% python3 -q
>>> import numpy as np
>>> import numpy.linalg as la
>>> np.set_printoptions(suppress=True, linewidth=100)
>>> r0 = np.array([-2, -1, 7, 4, 7, -4, -5, -1, -3]) + 0.5
>>> M = np.outer(r0, r0) / (r0 @ r0)
>>> print(M.round(2) + 0)
[[ 0.01  0.   -0.06 -0.04 -0.06  0.03  0.04  0.    0.02]
 [ 0.    0.   -0.02 -0.01 -0.02  0.01  0.01  0.    0.01]
 [-0.06 -0.02  0.32  0.19  0.32 -0.15 -0.19 -0.02 -0.11]
 [-0.04 -0.01  0.19  0.12  0.19 -0.09 -0.12 -0.01 -0.06]
 [-0.06 -0.02  0.32  0.19  0.32 -0.15 -0.19 -0.02 -0.11]
 [ 0.03  0.01 -0.15 -0.09 -0.15  0.07  0.09  0.01  0.05]
 [ 0.04  0.01 -0.19 -0.12 -0.19  0.09  0.12  0.01  0.06]
 [ 0.    0.   -0.02 -0.01 -0.02  0.01  0.01  0.    0.01]
 [ 0.02  0.01 -0.11 -0.06 -0.11  0.05  0.06  0.01  0.04]]
>>> Uu, sigma, Vh = la.svd(M)
>>> vecs = Vh[:(sigma > 1e-8).sum()]
>>> rng = np.random.default_rng(15729)
>>> vec = M[5] + 3 * M[3] + rng.integers(2) * np.eye(9)[6]
>>> print(vec.round(2))
[-0.09 -0.03  0.43  0.26  0.43 -0.2  -0.26 -0.03 -0.14]
>>> print(np.allclose(vecs.T @ vecs @ vec, vec))
True
>>> print(np.round(np.diag(vecs.T @ vecs), 2) + 0)
[0.01 0.   0.32 0.12 0.32 0.07 0.12 0.   0.04]
>>> print(np.round(vecs.T @ vecs, 2) + 0)
[[ 0.01  0.   -0.06 -0.04 -0.06  0.03  0.04  0.    0.02]
 [ 0.    0.   -0.02 -0.01 -0.02  0.01  0.01  0.    0.01]
 [-0.06 -0.02  0.32  0.19  0.32 -0.15 -0.19 -0.02 -0.11]
 [-0.04 -0.01  0.19  0.12  0.19 -0.09 -0.12 -0.01 -0.06]
 [-0.06 -0.02  0.32  0.19  0.32 -0.15 -0.19 -0.02 -0.11]
 [ 0.03  0.01 -0.15 -0.09 -0.15  0.07  0.09  0.01  0.05]
 [ 0.04  0.01 -0.19 -0.12 -0.19  0.09  0.12  0.01  0.06]
 [ 0.    0.   -0.02 -0.01 -0.02  0.01  0.01  0.    0.01]
 [ 0.02  0.01 -0.11 -0.06 -0.11  0.05  0.06  0.01  0.04]]
>>> print(round(float(la.norm(vec - vecs.T @ vecs @ vec)), 2))
0.0
>>> print(la.matrix_rank(np.vstack([M, vec])))
1
>>> E = np.load("out18.npy")
>>> print(E)
[[ 0.14  0.7   0.24 -0.55  0.94]
 [ 0.11 -0.11 -0.1  -0.73  0.77]
 [-0.06  0.96  0.62  0.91  0.26]
 [-0.03  0.33  0.14  0.4  -0.14]
 [-0.03 -0.21 -0.06  0.12 -0.37]
 [-0.09 -0.08  0.02  0.58 -0.73]
 [-0.01  0.88  0.46  0.68  0.48]
 [-0.1   0.38  0.2   0.76 -0.66]
 [-0.06  0.02  0.04  0.45 -0.52]
 [ 0.16 -0.99 -0.76 -0.99  0.41]
 [-0.07  0.46  0.22  0.68 -0.43]
 [ 0.    0.11  0.04  0.06  0.05]
 [-0.05 -0.43 -0.14  0.14 -0.6 ]
 [ 0.09  0.89  0.43  0.06  0.91]
 [ 0.04  0.82  0.38  0.31  0.73]
 [ 0.02  0.03  0.   -0.14  0.21]
 [-0.03  0.65  0.29  0.58  0.06]
 [-0.08 -0.01  0.04  0.55 -0.66]
 [ 0.17 -0.87 -0.52 -0.97  0.79]
 [ 0.02  0.87  0.45  0.52  0.67]
 [-0.14  0.51  0.27  0.89 -0.81]
 [ 0.31 -0.97 -0.74 -1.    0.97]
 [-0.23 -0.28  0.02  0.93 -0.98]
 [ 0.12 -0.45 -0.24 -0.83  0.74]
 [ 0.01  0.18  0.06  0.02  0.18]
 [-0.15 -0.78 -0.29  0.54 -0.96]
 [-0.12 -0.62 -0.2   0.49 -0.91]
 [-0.09 -0.91 -0.46 -0.12 -0.92]
 [ 0.03 -0.58 -0.25 -0.54 -0.01]
 [-0.03 -0.21 -0.06  0.12 -0.37]
 [ 0.11 -0.58 -0.29 -0.84  0.65]
 [ 0.12  0.79  0.31 -0.35  0.93]]
>>> d = la.norm(E[:, None] - E[None], axis=-1)
>>> print(d[16].round(6).argsort(kind="stable")[:4])
[16  3  6 10]
>>> print(la.matrix_rank(d ** 2))
7
>>> print(np.unravel_index(d.round(6).argmax(), d.shape))
(np.int64(20), np.int64(21))
>>> W2 = E[[31, 28]].astype(float)
>>> for _ in range(3):
...     idx = la.norm(E[:, None] - W2, axis=-1).argmin(axis=1)
...     W2 = np.array([E[idx == j].mean(axis=0) for j in range(2)])
... 
>>> print(idx)
[0 1 0 1 1 1 0 1 1 1 1 1 1 0 0 1 0 1 1 0 1 1 1 1 1 1 1 1 1 1 1 0]
>>> print(W2.round(2))
[[ 0.04  0.82  0.4   0.27  0.62]
 [-0.01 -0.25 -0.13  0.02 -0.18]]
>>> print(np.round(W2[1] - W2[0], 2))
[-0.05 -1.07 -0.52 -0.25 -0.8 ]
>>> print(np.round(la.norm(E), 2))
6.46
>>> print(E.shape)
(32, 5)
>>> print(np.round(E.mean(axis=0), 2) + 0)
[0.   0.02 0.   0.09 0.02]
>>> print(np.round(E.sum(axis=0), 2))
[0.08 0.5  0.12 2.73 0.68]
>>> E[32]
Traceback (most recent call last):
  File "<python-input-31>", line 1, in <module>
    E[32]
    ~^^^^
IndexError: index 32 is out of bounds for axis 0 with size 32
>>> Xc = E - E.mean(axis=0)
>>> vecs = la.svd(Xc)[2][:2]
>>> Y = Xc - Xc @ vecs.T @ vecs
>>> print(np.round((Xc @ vecs.T).std(axis=0), 2))
[0.85 0.75]
>>> print(np.round(np.diag(vecs.T @ vecs), 2))
[0.02 0.62 0.17 0.5  0.7 ]
>>> print(round(la.norm(Y) / la.norm(Xc), 2))
0.13
>>> print(np.round(Y.std(axis=0), 2))
[0.03 0.06 0.05 0.09 0.07]
>>> print(la.norm(Y, axis=1).round(6).argmax())
21
>>> Y = np.c_[E[:, :4] @ np.array([[0, 3, 0, 3], [0, 0, 1, 3], [3, 1, 2, 3], [1, 1, 3, 2]]), np.array([0, 1, -3, 3, -1, 1, 1, 0, 0, -1, -2, 1, -1, 0, 2, -2, 0, -2, -2, -2, 1, -2, 0, 1, -1, 3, -1, -3, -2, 3, -1, 2])]
>>> print(Y.round(2))
[[ 0.17  0.11 -0.47  2.14  0.  ]
 [-1.03 -0.5  -2.5  -1.76  1.  ]
 [ 2.77  1.35  4.93  6.38 -3.  ]
 [ 0.82  0.45  1.81  2.12  3.  ]
 [-0.06 -0.03  0.03 -0.66 -1.  ]
 [ 0.64  0.33  1.7   0.71  1.  ]
 [ 2.06  1.11  3.84  5.35  1.  ]
 [ 1.36  0.66  3.06  2.96  0.  ]
 [ 0.57  0.31  1.45  0.9   0.  ]
 [-3.27 -1.27 -5.48 -6.75 -1.  ]
 [ 1.34  0.69  2.94  3.19 -2.  ]
 [ 0.18  0.1   0.37  0.57  1.  ]
 [-0.28 -0.15 -0.29 -1.58 -1.  ]
 [ 1.35  0.76  1.93  4.35  0.  ]
 [ 1.45  0.81  2.51  4.34  2.  ]
 [-0.14 -0.08 -0.39 -0.13 -2.  ]
 [ 1.45  0.78  2.97  3.89  0.  ]
 [ 0.67  0.35  1.72  0.95 -2.  ]
 [-2.53 -0.98 -4.82 -5.6  -2.  ]
 [ 1.87  1.03  3.33  5.06 -2.  ]
 [ 1.7   0.74  3.72  3.7   1.  ]
 [-3.22 -0.81 -5.45 -6.2  -2.  ]
 [ 0.99  0.26  2.55  0.39  0.  ]
 [-1.55 -0.71 -3.42 -3.37  1.  ]
 [ 0.2   0.11  0.36  0.79 -1.  ]
 [-0.33 -0.2   0.26 -2.58  3.  ]
 [-0.11 -0.07  0.45 -1.84 -1.  ]
 [-1.5  -0.85 -2.19 -4.62 -3.  ]
 [-1.29 -0.7  -2.7  -3.48 -2.  ]
 [-0.06 -0.03  0.03 -0.66  3.  ]
 [-1.71 -0.8  -3.68 -3.96 -1.  ]
 [ 0.58  0.32  0.36  2.96  2.  ]]
>>> print(np.round(la.norm(Y - E @ la.lstsq(E, Y)[0], axis=0), 2) + 0)
[0.   0.   0.   0.   9.21]
>>> print(la.matrix_rank(np.c_[E, Y]))
6
>>> mat = np.load("a.npy")
>>> print(mat)
[[ 1.98 -1.29  2.46  0.78 -1.23  0.12 -0.93]
 [-0.78  2.08 -1.77 -0.88  0.58  0.45  0.06]
 [-0.38  1.55 -0.39 -1.04 -0.67  0.39 -0.83]
 [-0.55 -0.68  1.23 -0.61 -1.55 -0.36 -0.94]
 [ 2.25  0.23 -0.26  1.49  1.6   0.67  0.83]
 [ 4.32  0.24 -2.38  4.04  5.68  1.22  3.64]
 [-0.02  1.57 -1.85  0.    1.47  0.49  0.75]]
>>> idx = rng.permutation(7)
>>> print(idx)
[3 1 5 0 6 2 4]
>>> Y = mat[idx][:, idx]
>>> print(round(float(la.det(Y)), 2), round(float(la.det(mat[idx])), 2))
0.0 -0.0
>>> print(np.round(np.sort(np.abs(la.eigvals(Y))), 2) + 0)
[0.   0.   0.   0.   0.59 3.69 3.69]
>>> print(round(np.trace(Y), 2))
6.63
>>> Uu, sigma, Vh = la.svd(mat)
>>> vecs = Vh[:(sigma > 1e-8).sum()]
>>> vec = mat[1] + 5 * mat[2] + rng.integers(2) * np.eye(7)[6]
>>> print(vec.round(2))
[-2.68  9.83 -3.72 -6.08 -2.77  2.4  -4.09]
>>> print(np.round(la.norm(vec - vecs.T @ vecs @ vec), 2))
0.0
>>> print(np.allclose(vecs.T @ vecs @ vec, vec))
True
>>> print(la.matrix_rank(np.vstack([mat, vec])))
3
>>> print(np.round(np.diag(vecs.T @ vecs), 2))
[0.72 0.68 0.45 0.29 0.44 0.14 0.3 ]
